$ python3 -q
>>> import numpy as np
>>> from numpy import linalg as LA
>>> np.set_printoptions(suppress=True, linewidth=160)
>>> tidy = lambda a: np.round(a, 2) + 0
>>> K = np.load("block1.npy")
>>> print(K)
[[ 1  1 -1 -1  1  1 -1 -1]
 [ 1  1 -1 -1 -1 -1  1  1]
 [ 1 -1  1 -1 -1  1 -1  1]
 [ 1  1  1  1  1  1  1  1]
 [ 1 -1 -1  1  1 -1 -1  1]]
>>> rng = np.random.default_rng(68660)
>>> A2 = K + rng.integers(-2, 3, (5, 1)) @ rng.integers(-2, 3, (1, 8))
>>> print(A2)
[[ 1  1 -1 -1  1  1 -1 -1]
 [ 1  1 -1 -1 -1 -1  1  1]
 [ 1 -1  1 -1 -1  1 -1  1]
 [ 0  0  3  1 -1  2  2  3]
 [ 1 -1 -1  1  1 -1 -1  1]]
>>> print(tidy(LA.svd(A2 - K, compute_uv=False)))
[4. 0. 0. 0. 0.]
>>> A2 = K[0, 0] * K[1:] - np.outer(K[1:, 0], K[0])
>>> print(A2)
[[ 0  0  0  0 -2 -2  2  2]
 [ 0 -2  2  0 -2  0  0  2]
 [ 0  0  2  2  0  0  2  2]
 [ 0 -2  0  2  0 -2  0  2]]
>>> print(np.flatnonzero(~A2.round(6).any(axis=1)))
[]
>>> print(LA.matrix_rank(A2), LA.matrix_rank(K))
4 5
>>> print(K[:, 0] / K[0, 0])
[1. 1. 1. 1. 1.]
>>> u = np.array([1, 5, 4])
>>> print(np.cross(A2[3, :3], A2[1, :3]))
[-4  0  0]
>>> print(np.convolve(A2[3], u))
[  0  -2 -10  -6  10   6 -10  -6  10   8]
>>> A = np.loadtxt("test2.csv", delimiter=",")
>>> print(tidy(A))
[[ 1.    0.    0.    0.    0.  ]
 [ 0.    1.    0.    0.    0.  ]
 [ 0.    0.    1.    0.    0.  ]
 [ 0.    0.    0.    0.81 -0.59]
 [ 0.    0.    0.    0.59  0.81]]
>>> vec = np.array([-1, -2, 1, 2, -3])
>>> target = A @ vec
>>> print(tidy(target))
[-1.   -2.    1.    3.38 -1.25]
>>> print(tidy(LA.solve(A, target + A[:, 4])))
[-1. -2.  1.  2. -2.]
>>> print(tidy(LA.solve(A, A[:, 2])))
[0. 0. 1. 0. 0.]
>>> print(tidy(LA.solve(A, target)))
[-1. -2.  1.  2. -3.]
>>> print(tidy(LA.solve(A, 3 * target)))
[-3. -6.  3.  6. -9.]
>>> vec = np.array([1, -3, 2, -3, 1])
>>> print(tidy(A * vec))
[[ 1.    0.    0.    0.    0.  ]
 [ 0.   -3.    0.    0.    0.  ]
 [ 0.    0.    2.    0.    0.  ]
 [ 0.    0.    0.   -2.43 -0.59]
 [ 0.    0.    0.   -1.76  0.81]]
>>> print(tidy(A @ vec))
[ 1.   -3.    2.   -3.01 -0.95]
>>> print(tidy(A @ np.ones(5)))
[1.   1.   1.   0.22 1.4 ]
>>> print(A @ np.eye(5)[2])
[0. 0. 1. 0. 0.]
>>> print(LA.norm(A @ vec) <= LA.norm(A, 2) * LA.norm(vec) + 1e-9)
True
>>> print((A @ vec).argmax())
2
>>> A2 = np.array([[1, 2], [0, 3], [1, 1], [3, 1], [1, 0]])
>>> print(LA.matrix_rank(np.vstack([A, A2.T])))
5
>>> print(tidy(np.einsum("ik,kj->ij", A, A2)))
[[1.   2.  ]
 [0.   3.  ]
 [1.   1.  ]
 [1.84 0.81]
 [2.57 0.59]]
>>> print(tidy(A2.T @ A.T))
[[1.   0.   1.   1.84 2.57]
 [2.   3.   1.   0.81 0.59]]
>>> print(np.einsum("ij,ij->i", A, A))
[1. 1. 1. 1. 1.]
>>> G = A.T @ A
>>> print(np.allclose(G, G.T))
True
>>> print((A @ A.T).shape)
(5, 5)
>>> print(tidy(G))
[[1. 0. 0. 0. 0.]
 [0. 1. 0. 0. 0.]
 [0. 0. 1. 0. 0.]
 [0. 0. 0. 1. 0.]
 [0. 0. 0. 0. 1.]]
>>> m1 = np.load("mat.npy")
>>> print(tidy(m1))
[[ 0.45 -2.58 -0.63  0.23  1.05 -0.16  0.74]
 [-0.5   1.51  0.12 -2.09 -0.4  -1.2   0.68]
 [-0.18  1.93  0.64  1.14 -0.92  0.99 -1.3 ]
 [-0.37  2.46  0.66  0.26 -1.05  0.48 -0.98]
 [ 0.3  -0.21  0.24  2.27 -0.16  1.47 -1.22]
 [ 0.25 -2.13 -0.66 -0.88  0.98 -0.85  1.22]
 [-0.5   1.6   0.15 -2.06 -0.44 -1.16  0.63]
 [-0.2   1.98  0.65  1.08 -0.94  0.96 -1.29]
 [-0.46  1.23  0.03 -2.19 -0.27 -1.3   0.83]
 [-0.41  0.89 -0.06 -2.26 -0.13 -1.39  0.99]
 [ 0.04  1.1   0.51  1.82 -0.65  1.34 -1.41]
 [-0.19  1.94  0.64  1.12 -0.93  0.98 -1.3 ]
 [-0.52  2.57  0.56 -0.79 -0.98 -0.21 -0.42]
 [-0.49  1.5   0.12 -2.1  -0.4  -1.2   0.69]
 [ 0.54 -1.96 -0.27  1.82  0.62  0.97 -0.37]
 [-0.53  2.51  0.51 -1.03 -0.93 -0.37 -0.26]
 [-0.55  2.3   0.4  -1.46 -0.8  -0.68  0.05]
 [-0.4   2.5   0.66  0.13 -1.05  0.4  -0.92]
 [ 0.23  0.17  0.33  2.2  -0.31  1.47 -1.31]
 [ 0.51 -2.58 -0.56  0.77  0.99  0.19  0.44]]
>>> cen = m1 - m1.mean(axis=0)
>>> Uu, s, Vh = LA.svd(cen, full_matrices=False)
>>> print((np.sign(Uu[:, 0]) == np.sign(Uu[0, 0])).astype(int))
[1 0 1 0 1 1 0 1 0 0 1 1 0 0 1 0 0 0 1 1]
>>> print(tidy(s ** 2 / (s ** 2).sum()))
[0.54 0.46 0.   0.   0.   0.   0.  ]
>>> print(tidy(Vh[0] * np.sign(Vh[0, np.abs(Vh[0]).argmax()])))
[ 0.18 -0.6  -0.07  0.64  0.18  0.35 -0.16]
>>> print(LA.matrix_rank(cen))
2
>>> print(np.abs(Uu[:, 0]).argmax())
14
>>> print(tidy(s))
[9.35 8.59 0.   0.   0.   0.   0.  ]
>>> X = np.loadtxt("out18.csv", delimiter=",")
>>> print(X)
[[  7.56   0.44   0.     1.22  -4.78  -2.78  -9.44  -0.56]
 [  7.9    0.1    0.     1.05  -4.95  -2.95  -9.1   -0.9 ]
 [  8.64  -0.64   0.     0.68  -5.32  -3.32  -8.36  -1.64]
 [  9.3   -1.3    0.     0.35  -5.65  -3.65  -7.7   -2.3 ]
 [  8.83  -0.83   0.     0.58  -5.42  -3.42  -8.17  -1.83]
 [  9.82  -1.82   0.     0.09  -5.91  -3.91  -7.18  -2.82]
 [  5.3    2.7    0.     2.35  -3.65  -1.65 -11.7    1.7 ]
 [  8.04  -0.04   0.     0.98  -5.02  -3.02  -8.96  -1.04]
 [ 10.8   -2.8    0.    -0.4   -6.4   -4.4   -6.2   -3.8 ]
 [  4.49   3.51   0.     2.76  -3.24  -1.24 -12.51   2.51]
 [  7.57   0.43   0.     1.21  -4.79  -2.79  -9.43  -0.57]
 [  3.84   4.16   0.     3.08  -2.92  -0.92 -13.16   3.16]
 [  6.4    1.6    0.     1.8   -4.2   -2.2  -10.6    0.6 ]
 [  9.97  -1.97   0.     0.02  -5.98  -3.98  -7.03  -2.97]
 [  6.32   1.68   0.     1.84  -4.16  -2.16 -10.68   0.68]
 [  9.58  -1.58   0.     0.21  -5.79  -3.79  -7.42  -2.58]
 [  8.55  -0.55   0.     0.73  -5.27  -3.27  -8.45  -1.55]
 [  5.51   2.49   0.     2.25  -3.75  -1.75 -11.49   1.49]
 [ 10.6   -2.6    0.    -0.3   -6.3   -4.3   -6.4   -3.6 ]
 [  9.5   -1.5    0.     0.25  -5.75  -3.75  -7.5   -2.5 ]
 [  8.49  -0.49   0.     0.76  -5.24  -3.24  -8.51  -1.49]
 [  8.67  -0.67   0.     0.67  -5.33  -3.33  -8.33  -1.67]
 [  4.64   3.36   0.     2.68  -3.32  -1.32 -12.36   2.36]
 [  7.13   0.87   0.     1.43  -4.57  -2.57  -9.87  -0.13]
 [  6.08   1.92   0.     1.96  -4.04  -2.04 -10.92   0.92]
 [ 10.28  -2.28   0.    -0.14  -6.14  -4.14  -6.72  -3.28]
 [  9.13  -1.13   0.     0.44  -5.56  -3.56  -7.87  -2.13]
 [  6.24   1.76   0.     1.88  -4.12  -2.12 -10.76   0.76]
 [  7.36   0.64   0.     1.32  -4.68  -2.68  -9.64  -0.36]
 [  9.19  -1.19   0.     0.4   -5.6   -3.6   -7.81  -2.19]
 [  7.13   0.87   0.     1.43  -4.57  -2.57  -9.87  -0.13]
 [  9.56  -1.56   0.     0.22  -5.78  -3.78  -7.44  -2.56]
 [ 11.45  -3.45   0.    -0.73  -6.73  -4.73  -5.55  -4.45]
 [  6.61   1.39   0.     1.69  -4.31  -2.31 -10.39   0.39]]
>>> u = np.array([0, -1])
>>> print(np.convolve(X[8], u))
[  0.  -10.8   2.8   0.    0.4   6.4   4.4   6.2   3.8]
>>> Uu, s, Vh = LA.svd(X)
>>> V = Vh[:(s > 1e-8).sum()]
>>> vec = X[30] + 5 * X[15] + rng.integers(2) * np.eye(8)[0]
>>> print(tidy(vec))
[ 56.03  -7.03   0.     2.48 -33.52 -21.52 -46.97 -13.03]
>>> print(LA.matrix_rank(np.vstack([X, vec])))
4
>>> print(np.allclose(V.T @ V @ vec, vec))
False
>>> vec = np.array([1, 2, 2, 2, 1])
>>> print([p for p in range(1, 25) if np.allclose(LA.matrix_power(A, p), np.eye(5))])
[10, 20]
>>> print(tidy(np.abs(LA.eigvals(A))))
[1. 1. 1. 1. 1.]
>>> print(A.T @ (A @ vec))
[1. 2. 2. 2. 1.]
>>> rank = LA.matrix_rank(X)
>>> print(rank)
3
>>> N = LA.svd(X)[2][rank:].T
>>> print([int(LA.matrix_rank(np.delete(X, i, axis=0))) for i in range(34)])
[3, 3, 3, 3, 3, 3, 3, 3, 3, 3, 3, 3, 3, 3, 3, 3, 3, 3, 3, 3, 3, 3, 3, 3, 3, 3, 3, 3, 3, 3, 3, 3, 3, 3]
>>> print(tidy(N @ N.T))
[[ 0.36  0.25  0.   -0.16  0.13  0.03  0.19  0.3 ]
 [ 0.25  0.75  0.    0.    0.    0.    0.25 -0.25]
 [ 0.    0.    1.    0.    0.    0.    0.    0.  ]
 [-0.16  0.    0.    0.6  -0.28 -0.32  0.18  0.02]
 [ 0.13  0.    0.   -0.28  0.62 -0.34 -0.15 -0.02]
 [ 0.03  0.    0.   -0.32 -0.34  0.66 -0.04  0.  ]
 [ 0.19  0.25  0.    0.18 -0.15 -0.04  0.26  0.2 ]
 [ 0.3  -0.25  0.    0.02 -0.02  0.    0.2   0.74]]
>>> G = X.T @ X
>>> print(tidy(LA.eigvalsh(G)[::-1]))
[6151.83  577.56    0.      0.      0.      0.      0.      0.  ]
>>> print(tidy(LA.svd(X, compute_uv=False) ** 2))
[6151.83  577.56    0.      0.      0.      0.      0.      0.  ]
>>> print(tidy(np.trace(G)), tidy((X ** 2).sum()))
6729.39 6729.39
>>> print(np.allclose(G, G.T))
True
>>> print(tidy(np.diag(G)))
[2275.04  123.36    0.     66.38  873.26  332.3  2904.72  154.32]
>>> print((X @ X.T).shape)
(34, 34)
>>> arr = np.load("layer12.npy")
>>> print(arr)
[[0 0 0 0 0]
 [0 1 1 2 1]
 [2 1 1 1 2]
 [1 0 0 1 1]
 [3 0 2 3 2]
 [1 1 1 3 2]
 [2 0 2 2 1]
 [0 0 0 0 0]
 [3 4 4 3 5]
 [2 2 2 1 3]
 [1 2 2 0 2]
 [0 0 0 0 0]
 [2 1 1 1 2]
 [3 1 1 2 3]
 [0 0 0 0 0]
 [0 0 0 0 0]
 [6 3 5 4 6]
 [0 0 0 0 0]
 [2 1 1 1 2]
 [3 3 5 4 4]]
>>> # rows 0 and 7 are equal
>>> t3 = np.stack([arr, 3 * arr, arr[::-1]])
>>> print(tidy(LA.norm(t3, axis=(1, 2))))
[20.71 62.14 20.71]
>>> print(LA.matrix_rank(t3))
[5 5 5]
>>> print(LA.matrix_rank(t3.reshape(3, -1)))
2
>>> mat = np.loadtxt("dump.csv", delimiter=",")
>>> print(mat)
[[ 0.  3.  0.  3.  1.  2.  1.  3.  3.]
 [ 1.  2.  2.  3.  1.  1.  3.  2.  3.]
 [ 1.  2.  1.  3.  0.  3.  3.  1.  1.]
 [ 1.  0.  1.  0.  0.  3.  1.  2.  2.]
 [ 1.  3.  3.  3.  3.  3.  0.  3.  0.]
 [ 1.  0.  3.  0.  2.  3.  2.  1.  2.]
 [-1.  1. -2.  0.  0.  1. -2.  1.  0.]]
>>> print(tidy(LA.norm(mat, 2) / LA.norm(mat)))
0.85
>>> print(LA.matrix_rank(mat, rtol=0.1))
5
>>> print(np.abs(np.diag(LA.qr(mat)[1])) > 1e-9)
[ True  True  True  True False  True  True]
>>> E = np.loadtxt("run2.csv", delimiter=",")
>>> print(E)
[[5. 4. 1. 4. 5. 1. 4. 1.]
 [1. 3. 0. 5. 1. 5. 4. 0.]
 [0. 0. 1. 3. 4. 4. 0. 0.]
 [5. 1. 3. 2. 2. 0. 0. 2.]
 [5. 5. 1. 4. 5. 0. 0. 0.]
 [0. 2. 0. 2. 5. 2. 4. 3.]
 [2. 2. 0. 0. 2. 4. 4. 2.]
 [2. 5. 0. 0. 0. 4. 2. 5.]]
>>> u, r1 = E[2], E[7]
>>> print(u @ r1)
16.0
>>> pr = (u @ r1) / (u @ u) * u
>>> print(np.outer(u, r1))
[[ 0.  0.  0.  0.  0.  0.  0.  0.]
 [ 0.  0.  0.  0.  0.  0.  0.  0.]
 [ 2.  5.  0.  0.  0.  4.  2.  5.]
 [ 6. 15.  0.  0.  0. 12.  6. 15.]
 [ 8. 20.  0.  0.  0. 16.  8. 20.]
 [ 8. 20.  0.  0.  0. 16.  8. 20.]
 [ 0.  0.  0.  0.  0.  0.  0.  0.]
 [ 0.  0.  0.  0.  0.  0.  0.  0.]]
>>> print(tidy(pr))
[0.   0.   0.38 1.14 1.52 1.52 0.   0.  ]
>>> print(tidy(r1 - pr))
[ 2.    5.   -0.38 -1.14 -1.52  2.48  2.    5.  ]
>>> q, Rm = LA.qr(E)
>>> print(tidy(abs(Rm[0, 0])), tidy(LA.norm(E[:, 0])))
9.17 9.17
>>> print(np.trace(q @ q.T))
8.0
>>> print(tidy(np.abs(np.diag(Rm))))
[9.17 5.53 1.58 5.08 5.27 5.27 3.8  0.26]
>>> rank = LA.matrix_rank(m1)
>>> print(rank)
2
>>> N = LA.svd(m1)[2][rank:].T
>>> print(np.allclose(m1 @ N, 0))
True
>>> print([int(LA.matrix_rank(m1[:, :j + 1])) for j in range(7)])
[1, 2, 2, 2, 2, 2, 2]
>>> print([int(LA.matrix_rank(np.delete(m1, i, axis=0))) for i in range(20)])
[2, 2, 2, 2, 2, 2, 2, 2, 2, 2, 2, 2, 2, 2, 2, 2, 2, 2, 2, 2]
>>> print(N.shape)
(7, 5)
>>> print(tidy(np.abs(LA.svd(E)[2][-1])))
[0.33 0.37 0.77 0.24 0.01 0.03 0.15 0.27]
>>> print([round(float(x), 2) for x in LA.svd(E, compute_uv=False)[:3]])
[19.18, 8.67, 6.69]
>>> print(round(np.log10(LA.cond(E))))
2
>>> print(LA.matrix_rank(E, rtol=0.1))
7
>>> print(tidy(LA.norm(E, 2) / LA.norm(E)))
0.82
>>> theta = np.radians(120)
>>> Rm = np.eye(8)
>>> Rm[0, 0] = Rm[6, 6] = np.cos(theta)
>>> Rm[0, 6], Rm[6, 0] = -np.sin(theta), np.sin(theta)
>>> print(tidy(Rm))
[[-0.5   0.    0.    0.    0.    0.   -0.87  0.  ]
 [ 0.    1.    0.    0.    0.    0.    0.    0.  ]
 [ 0.    0.    1.    0.    0.    0.    0.    0.  ]
 [ 0.    0.    0.    1.    0.    0.    0.    0.  ]
 [ 0.    0.    0.    0.    1.    0.    0.    0.  ]
 [ 0.    0.    0.    0.    0.    1.    0.    0.  ]
 [ 0.87  0.    0.    0.    0.    0.   -0.5   0.  ]
 [ 0.    0.    0.    0.    0.    0.    0.    1.  ]]
>>> A2 = E @ Rm.T
>>> print(tidy(LA.det(Rm)), np.trace(Rm))
1.0 5.0
>>> print(np.allclose(E @ E.T, A2 @ A2.T))
True
>>> W0 = np.loadtxt("data.csv", delimiter=",")
>>> print(W0)
[[-0.34  3.97  2.37  1.26  1.83  6.75  2.31 -2.13]
 [-1.56  1.04 -4.56  0.14  5.4  -1.04 -3.   -4.66]
 [ 1.1   4.96 -2.04  0.75  1.63  7.27  5.23 -1.93]
 [ 1.83  4.75 -0.09  3.91  2.53  7.33  4.62  0.58]
 [-0.02 -0.1  -4.34  0.76  5.13  0.29 -1.03 -4.17]
 [ 0.78  3.98 -0.01  2.45  2.72  7.5   5.34 -2.66]
 [ 0.14  0.1  -6.71  0.32  3.98  0.08 -3.01 -1.36]
 [ 1.07  3.83 -0.28  1.07  3.21  7.15  5.15 -0.04]
 [-0.15  5.18  2.75  3.3   3.72  4.99  4.13 -2.92]
 [-0.06  2.75 -1.18  1.83  1.21  6.4   3.77  0.34]
 [-1.43 -0.97 -5.34  1.7   4.41 -0.35 -4.04 -4.91]]
>>> print(tidy(LA.norm(W0, 2)))
25.95
>>> print(tidy(LA.norm(W0) ** 2 / LA.norm(W0, 2) ** 2))
1.55
>>> print(tidy(W0[5] @ W0[8]))
105.92
>>> print(tidy(LA.norm(W0, 1)), tidy(LA.norm(W0, np.inf)))
49.15 27.14
>>> print(LA.norm(W0, axis=1).argmax())
3
